$ python -q
>>> import numpy as np
>>> np.set_printoptions(precision=2, suppress=True, linewidth=160, legacy="1.25")
>>> M = np.load("arr.npy")
>>> print(M)
[[ 0.47 -0.75  1.1  -0.11 -0.1   1.07 -0.14  0.34]
 [-0.15  0.82 -0.95  0.    0.57 -0.16  0.37  0.12]
 [-1.14 -0.8   0.95 -0.03 -0.06 -0.78 -1.06  0.18]
 [-0.72  1.43  0.17 -0.33  1.39 -0.3   0.89  0.13]
 [-0.31  0.93  0.25 -0.32  1.7  -0.9  -0.09  0.32]
 [-0.74  1.62  0.17 -0.57  1.19 -0.42 -0.87 -0.09]
 [-0.46 -1.34  1.46 -0.72 -0.76 -0.2  -0.18  0.22]
 [ 0.04  1.35 -1.01  0.14  0.74  0.1   0.89  1.02]
 [-1.59  0.24 -0.21  0.52  0.32 -2.12  0.38  1.01]
 [-0.44  1.12 -0.72 -0.55  0.72 -0.26  0.36 -0.5 ]]
>>> print(M.ravel(order="F"))
[ 0.47 -0.15 -1.14 -0.72 -0.31 -0.74 -0.46  0.04 -1.59 -0.44 -0.75  0.82 -0.8   1.43  0.93  1.62 -1.34  1.35  0.24  1.12  1.1  -0.95  0.95  0.17  0.25  0.17
  1.46 -1.01 -0.21 -0.72 -0.11  0.   -0.03 -0.33 -0.32 -0.57 -0.72  0.14  0.52 -0.55 -0.1   0.57 -0.06  1.39  1.7   1.19 -0.76  0.74  0.32  0.72  1.07 -0.16
 -0.78 -0.3  -0.9  -0.42 -0.2   0.1  -2.12 -0.26 -0.14  0.37 -1.06  0.89 -0.09 -0.87 -0.18  0.89  0.38  0.36  0.34  0.12  0.18  0.13  0.32 -0.09  0.22  1.02
  1.01 -0.5 ]
>>> print(M.reshape(2, -1))
[[ 0.47 -0.75  1.1  -0.11 -0.1   1.07 -0.14  0.34 -0.15  0.82 -0.95  0.    0.57 -0.16  0.37  0.12 -1.14 -0.8   0.95 -0.03 -0.06 -0.78 -1.06  0.18 -0.72  1.43
   0.17 -0.33  1.39 -0.3   0.89  0.13 -0.31  0.93  0.25 -0.32  1.7  -0.9  -0.09  0.32]
 [-0.74  1.62  0.17 -0.57  1.19 -0.42 -0.87 -0.09 -0.46 -1.34  1.46 -0.72 -0.76 -0.2  -0.18  0.22  0.04  1.35 -1.01  0.14  0.74  0.1   0.89  1.02 -1.59  0.24
  -0.21  0.52  0.32 -2.12  0.38  1.01 -0.44  1.12 -0.72 -0.55  0.72 -0.26  0.36 -0.5 ]]
>>> print(M.reshape(-1, 2))
[[ 0.47 -0.75]
 [ 1.1  -0.11]
 [-0.1   1.07]
 [-0.14  0.34]
 [-0.15  0.82]
 [-0.95  0.  ]
 [ 0.57 -0.16]
 [ 0.37  0.12]
 [-1.14 -0.8 ]
 [ 0.95 -0.03]
 [-0.06 -0.78]
 [-1.06  0.18]
 [-0.72  1.43]
 [ 0.17 -0.33]
 [ 1.39 -0.3 ]
 [ 0.89  0.13]
 [-0.31  0.93]
 [ 0.25 -0.32]
 [ 1.7  -0.9 ]
 [-0.09  0.32]
 [-0.74  1.62]
 [ 0.17 -0.57]
 [ 1.19 -0.42]
 [-0.87 -0.09]
 [-0.46 -1.34]
 [ 1.46 -0.72]
 [-0.76 -0.2 ]
 [-0.18  0.22]
 [ 0.04  1.35]
 [-1.01  0.14]
 [ 0.74  0.1 ]
 [ 0.89  1.02]
 [-1.59  0.24]
 [-0.21  0.52]
 [ 0.32 -2.12]
 [ 0.38  1.01]
 [-0.44  1.12]
 [-0.72 -0.55]
 [ 0.72 -0.26]
 [ 0.36 -0.5 ]]
>>> t3 = M.reshape(10, 2, -1)
>>> print(np.einsum("ihd,jhd->hij", t3, t3).shape)
(2, 10, 10)
>>> print(t3[:, 0])
[[ 0.47 -0.75  1.1  -0.11]
 [-0.15  0.82 -0.95  0.  ]
 [-1.14 -0.8   0.95 -0.03]
 [-0.72  1.43  0.17 -0.33]
 [-0.31  0.93  0.25 -0.32]
 [-0.74  1.62  0.17 -0.57]
 [-0.46 -1.34  1.46 -0.72]
 [ 0.04  1.35 -1.01  0.14]
 [-1.59  0.24 -0.21  0.52]
 [-0.44  1.12 -0.72 -0.55]]
>>> print(t3.transpose(1, 0, 2))
[[[ 0.47 -0.75  1.1  -0.11]
  [-0.15  0.82 -0.95  0.  ]
  [-1.14 -0.8   0.95 -0.03]
  [-0.72  1.43  0.17 -0.33]
  [-0.31  0.93  0.25 -0.32]
  [-0.74  1.62  0.17 -0.57]
  [-0.46 -1.34  1.46 -0.72]
  [ 0.04  1.35 -1.01  0.14]
  [-1.59  0.24 -0.21  0.52]
  [-0.44  1.12 -0.72 -0.55]]

 [[-0.1   1.07 -0.14  0.34]
  [ 0.57 -0.16  0.37  0.12]
  [-0.06 -0.78 -1.06  0.18]
  [ 1.39 -0.3   0.89  0.13]
  [ 1.7  -0.9  -0.09  0.32]
  [ 1.19 -0.42 -0.87 -0.09]
  [-0.76 -0.2  -0.18  0.22]
  [ 0.74  0.1   0.89  1.02]
  [ 0.32 -2.12  0.38  1.01]
  [ 0.72 -0.26  0.36 -0.5 ]]]
